$ ipython --no-banner

In [1]: import numpy as np

In [2]: from numpy import linalg as LA

In [3]: np.set_printoptions(precision=2, suppress=True, linewidth=100, sign=" ")

In [4]: rd = lambda a: np.round(a, 2) + 0

In [5]: arr = np.maximum(np.array([[4, -5],
   ...:     [0, 4],
   ...:     [-2, -3],
   ...:     [-2, 2],
   ...:     [3, -3],
   ...:     [4, -3],
   ...:     [-5, -1],
   ...:     [2, 2],
   ...:     [4, -1],
   ...:     [-4, -2],
   ...:     [5, -5],
   ...:     [4, -3],
   ...:     [-4, 2],
   ...:     [0, 1],
   ...:     [2, 3]]) @ np.array([[1, 7, 4, 1], [2, 5, 6, 0]]) + np.array([1, 0, 1, 0]), 0)

In [6]: print(arr)
[[  0   3   0   4]
 [  9  20  25   0]
 [  0   0   0   0]
 [  3   0   5   0]
 [  0   6   0   3]
 [  0  13   0   4]
 [  0   0   0   0]
 [  7  24  21   2]
 [  3  23  11   4]
 [  0   0   0   0]
 [  0  10   0   5]
 [  0  13   0   4]
 [  1   0   0   0]
 [  3   5   7   0]
 [  9  29  27   2]]

In [7]: cen = (arr - arr.mean(axis=0)) / arr.std(axis=0)

In [8]: print(np.argwhere(np.abs(cen) > 2))
[[  1   0]
 [ 14   0]
 [ 14   2]]

In [9]: coef = LA.lstsq(np.delete(cen, 3, axis=1), cen[:, 3])[0]

In [10]: print(np.abs(coef).argmax())
2

In [11]: J = np.load("layer5.npy")

In [12]: print(J)
[[ 0  0 -2 -1  2]
 [ 0  0  0  0 -2]
 [ 0  0  0  0 -2]
 [ 0  0  0  0  0]
 [ 0  0  0  0  0]]

In [13]: print(np.allclose(J[:-1].T @ LA.lstsq(J[:-1].T, J[-1])[0], J[-1]))
True

In [14]: print(LA.lstsq(J[:-1].T, J[-1])[2])
2

In [15]: print((J + J.T) / 2)
[[ 0.   0.  -1.  -0.5  1. ]
 [ 0.   0.   0.   0.  -1. ]
 [-1.   0.   0.   0.  -1. ]
 [-0.5  0.   0.   0.   0. ]
 [ 1.  -1.  -1.   0.   0. ]]

In [16]: print(np.allclose(J @ J.T, J.T @ J))
False

In [17]: print((J - J.T) / 2)
[[ 0.   0.  -1.  -0.5  1. ]
 [ 0.   0.   0.   0.  -1. ]
 [ 1.   0.   0.   0.  -1. ]
 [ 0.5  0.   0.   0.   0. ]
 [-1.   1.   1.   0.   0. ]]

In [18]: print(np.trace(J))
0

In [19]: print(rd(LA.det(J)))
0.0

In [20]: print(J @ J)
[[ 0  0  0  0  4]
 [ 0  0  0  0  0]
 [ 0  0  0  0  0]
 [ 0  0  0  0  0]
 [ 0  0  0  0  0]]

In [21]: print(rd(np.sort(np.abs(LA.eigvals(J)))))
[ 0.  0.  0.  0.  0.]

In [22]: Uu, s, VT = LA.svd(J)

In [23]: print(np.argmax(s[:-1] / (s[1:] + 1e-6)) + 1)
2

In [24]: B = Uu[:, :2] @ np.diag(s[:2]) @ VT[:2]

In [25]: print(rd(LA.norm(J - B, 2)), rd(s[2]))
0.0 0.0

In [26]: print(rd(LA.norm(J - B) / LA.norm(J)))
0.0

In [27]: print(rd(np.abs(J - B).max()))
0.0

In [28]: data = 0.9 ** np.abs(np.subtract.outer(np.arange(3), np.arange(3)))

In [29]: print(data)
[[ 1.    0.9   0.81]
 [ 0.9   1.    0.9 ]
 [ 0.81  0.9   1.  ]]

In [30]: hat = np.triu(np.array([[3, -4, -5], [-2, -1, 1], [0, -1, -4]]), 1) + np.eye(3)

In [31]: B = hat @ data @ LA.inv(hat)

In [32]: print(LA.matrix_rank(B))
3

In [33]: print(rd(LA.det(B)))
0.04

In [34]: print(rd(B))
[[ -6.65 -34.2   -6.84]
 [  1.71   8.74   1.71]
 [  0.81   4.14   0.91]]

In [35]: print(np.trace(B), np.trace(data))
3.0 3.0

In [36]: T = np.stack([B, -3 * B, B[::-1]])

In [37]: print(T.shape)
(3, 3, 3)

In [38]: print(rd(LA.norm(T, axis=(1, 2))))
[  36.9  110.7   36.9]

In [39]: print((T @ B.T).shape)
(3, 3, 3)

In [40]: print(rd(T.sum(axis=0)))
[[ 14.11  72.54  14.59]
 [ -1.71  -8.74  -1.71]
 [ -8.27 -42.48  -8.66]]

In [41]: print(rd(LA.det(T)))
[ 0.04 -0.97 -0.04]

In [42]: vals, vecs = LA.eigh(data)

In [43]: print(vals.sum(), np.trace(data))
3.0 3.0

In [44]: print(np.unique(vals.round(6) + 0, return_counts=True)[1])
[ 1  1  1]

In [45]: print(rd(vecs @ np.diag(vals) @ vecs.T))
[[ 1.    0.9   0.81]
 [ 0.9   1.    0.9 ]
 [ 0.81  0.9   1.  ]]

In [46]: print(rd(LA.eigvalsh(data @ data)))
[ 0.    0.04  7.51]

In [47]: print(rd(np.abs(vecs[:, -1])))
[ 0.57  0.59  0.57]

In [48]: print(rd(vecs.T @ vecs))
[[ 1.  0.  0.]
 [ 0.  1.  0.]
 [ 0.  0.  1.]]

In [49]: print(np.abs(vecs[:, -1]).round(6).argmax())
1

In [50]: print(rd(vecs.T @ data @ vecs))
[[ 0.07  0.    0.  ]
 [ 0.    0.19  0.  ]
 [ 0.    0.    2.74]]

In [51]: print((vals > 1e-8).sum(), (vals < -1e-8).sum())
3 0

In [52]: X = np.load("mat.npy")

In [53]: print(X)
[[-0.18 -0.94 -0.76 -0.79]
 [ 1.    0.91  0.4   0.71]
 [-0.38  0.34 -0.09  0.72]
 [ 0.15  1.    0.99  0.68]
 [-0.08  0.81  0.7   0.38]
 [-0.94 -0.04  0.65 -0.76]
 [ 0.68 -0.64  0.2  -0.96]
 [-0.68 -0.51 -0.69  0.71]
 [ 0.66 -0.58 -0.54 -0.27]
 [ 0.72 -0.83  0.37 -1.  ]
 [ 0.94 -0.42 -0.59 -0.03]
 [-0.92 -0.79 -0.5  -0.35]
 [-0.82 -1.   -0.99 -0.55]
 [ 0.74  0.92  0.5   0.9 ]]

In [54]: rng = np.random.default_rng(607)

In [55]: lab = rng.permutation(3)

In [56]: print(lab)
[ 0  1  2]

In [57]: B = data[lab][:, lab]

In [58]: print(np.allclose(B, data))
True

In [59]: print(rd(np.sort(np.abs(LA.eigvals(B)))))
[ 0.07  0.19  2.74]

In [60]: print(B)
[[ 1.    0.9   0.81]
 [ 0.9   1.    0.9 ]
 [ 0.81  0.9   1.  ]]

In [61]: K = np.load("arr.npy")

In [62]: print(rd(K))
[[-0.53  0.22  0.79]
 [ 0.4  -0.31  0.14]
 [-0.22 -0.92  0.17]
 [ 0.71  0.05  0.57]]

In [63]: f, g = K[3], K[1]

In [64]: print(rd(f @ f))
0.83

In [65]: print(rd(f @ g))
0.35

In [66]: pr = (f @ g) / (f @ f) * f

In [67]: print(rd((g - pr) @ f))
0.0

In [68]: print(rd(pr))
[ 0.3   0.02  0.24]

In [69]: print(rd(LA.norm(f + g) ** 2 + LA.norm(f - g) ** 2))
2.21

In [70]: print(rd(LA.svd(K, compute_uv=False)))
[ 1.  1.  1.]

In [71]: print(rd(K[:, 1] @ K[:, 0]))
0.0

In [72]: print(rd(K @ K.T))
[[ 0.96 -0.17  0.05  0.08]
 [-0.17  0.27  0.22  0.35]
 [ 0.05  0.22  0.93 -0.11]
 [ 0.08  0.35 -0.11  0.83]]

In [73]: print(rd(LA.norm(K, axis=0)))
[ 1.  1.  1.]

In [74]: print(rd(LA.pinv(K)))
[[-0.53  0.4  -0.22  0.71]
 [ 0.22 -0.31 -0.92  0.05]
 [ 0.79  0.14  0.17  0.57]]

In [75]: T = np.stack([K, 3 * K, K[::-1]])

In [76]: print(LA.matrix_rank(T.reshape(3, -1)))
2

In [77]: print(rd(LA.norm(T, axis=(1, 2))))
[ 1.73  5.2   1.73]

In [78]: print(T.shape)
(3, 4, 3)

In [79]: print(rd(np.einsum("bij,cij->bc", T, T)))
[[  3.    9.    0.6]
 [  9.   27.    1.8]
 [  0.6   1.8   3. ]]

In [80]: print(LA.matrix_rank(T))
[ 3  3  3]

In [81]: feats = np.array([[0, 1, -2, -3], [1, 6, 4, -5], [-2, 4, 2, -5], [-3, -5, -5, -2]])

In [82]: hat = np.triu(np.array([[1, 2, 1, -1], [-2, 0, 2, -1], [-2, -1, 2, -2], [0, -1, -1, -2]]), 1) + np.eye(4)

In [83]: B = hat @ feats @ LA.inv(hat)

In [84]: print(hat @ feats - feats @ hat)
[[  3.  21.  13. -16.]
 [ -1.  11.  -4.   7.]
 [  6.  14.   4.  10.]
 [  0.   6.  13. -18.]]

In [85]: print(np.trace(B), np.trace(feats))
6.0 6

In [86]: print(LA.matrix_rank(B))
4

In [87]: print(rd(np.poly(B)))
[  1.  -6. -84. 126. 165.]

In [88]: mat = np.load("m.npy")

In [89]: print(mat)
[[ -9.98  -2.49  -8.44  14.81]
 [  7.11   2.41   4.65 -11.25]
 [ -9.25  -3.71  -5.52  13.99]
 [ -8.01  -4.18  -2.27  11.46]
 [-17.35  -8.88  -6.81  26.85]
 [ 11.72   6.65   1.97 -16.33]
 [  5.86   1.74   5.71 -10.71]
 [ -2.46   0.61  -3.87   3.1 ]
 [-11.69  -4.26  -7.61  18.72]
 [  8.67   1.75   8.47 -13.38]
 [  9.85   3.53   6.87 -15.48]
 [ -5.39   0.61  -8.19   8.6 ]
 [  1.88   4.36  -4.54  -4.79]
 [ -0.88  -2.3    2.1    2.91]
 [-15.46  -7.93  -4.67  23.02]
 [-14.84  -6.84  -7.22  23.63]
 [-20.65 -11.36  -5.16  31.5 ]
 [ -5.86  -2.53  -4.04   9.62]
 [ 11.13   4.71   4.39 -15.37]
 [ -4.23  -4.92   1.97   9.6 ]]

In [90]: lab = mat[:, 3] > np.median(mat[:, 3])

In [91]: f = mat[lab].mean(axis=0) - mat[~lab].mean(axis=0)

In [92]: print(lab.astype(int))
[ 1  0  1  1  1  0  0  0  1  0  0  0  0  0  1  1  1  1  0  1]

In [93]: print((((mat - mat.mean(axis=0)) @ f > 0) == lab).mean())
0.95

In [94]: print(np.argsort(-np.abs(f).round(6), kind="stable"))
[ 3  0  1  2]
